$ python3 -q
>>> import numpy as np
>>> import numpy.linalg as la
>>> np.set_printoptions(precision=1, suppress=True, linewidth=160, legacy="1.25")
>>> def tidy(a):
...     return np.round(a, 1) + 0
... 
>>> K = np.loadtxt("layer18.csv", delimiter=",")
>>> tidy(K)
array([[ 5.2,  2. ,  2.5],
       [ 3.4,  2. , -2. ],
       [ 2.4,  2. , -4.5],
       [ 1.8,  2. , -6. ],
       [ 3.6,  2. , -1.4],
       [ 8.1,  2. ,  9.8],
       [ 1.7,  2. , -6.3],
       [ 2. ,  2. , -5.6],
       [ 1.1,  2. , -7.7],
       [ 4.9,  2. ,  1.7],
       [ 5.2,  2. ,  2.6],
       [ 0.9,  2. , -8.3],
       [ 4.3,  2. ,  0.3],
       [ 1.4,  2. , -6.9],
       [ 5.4,  2. ,  3. ],
       [ 3.3,  2. , -2.1],
       [ 2. ,  2. , -5.6]])
>>> # looks like rank 2
>>> r = la.matrix_rank(K)
>>> print(r)
2
>>> N = la.svd(K)[2][r:].T
>>> tidy(N[:, 0] / N[np.abs(N[:, 0]).round(6).argmax(), 0])
array([-0.5,  1. ,  0.2])
>>> tidy(K @ N)
array([[0.],
       [0.],
       [0.],
       [0.],
       [0.],
       [0.],
       [0.],
       [0.],
       [0.],
       [0.],
       [0.],
       [0.],
       [0.],
       [0.],
       [0.],
       [0.],
       [0.]])
>>> la.matrix_rank(K.T @ K), la.matrix_rank(K @ K.T)
(2, 2)
>>> tidy(K[12] @ K[8])
6.5
>>> tidy(la.norm(K, 2))
21.9
>>> tidy(la.norm(K, axis=0))
array([15.9,  8.2, 21.6])
>>> np.argsort(-la.norm(K, axis=0).round(6), kind="stable")[:3]
array([2, 0, 1])
>>> mat = np.load("sample14.npy")
>>> tidy(mat)
array([[-0.1, -0.4,  0.8,  0.4],
       [-0.4, -0.6, -0.5,  0.4],
       [-0.7, -0.2,  0.1, -0.7],
       [-0.7,  0.6,  0. ,  0.4]])
>>> rng = np.random.default_rng(79520)
>>> lab = rng.permutation(4)
>>> lab
array([2, 3, 1, 0])
>>> B = mat[lab][:, lab]
>>> tidy(la.det(B)), tidy(la.det(mat[lab]))
(-1.0, 1.0)
>>> tidy(np.diag(B))
array([ 0.1,  0.4, -0.6, -0.1])
>>> tidy(B)
array([[ 0.1, -0.7, -0.2, -0.7],
       [ 0. ,  0.4,  0.6, -0.7],
       [-0.5,  0.4, -0.6, -0.4],
       [ 0.8,  0.4, -0.4, -0.1]])
>>> np.allclose(B, mat)
False
>>> tidy(np.trace(B))
-0.2
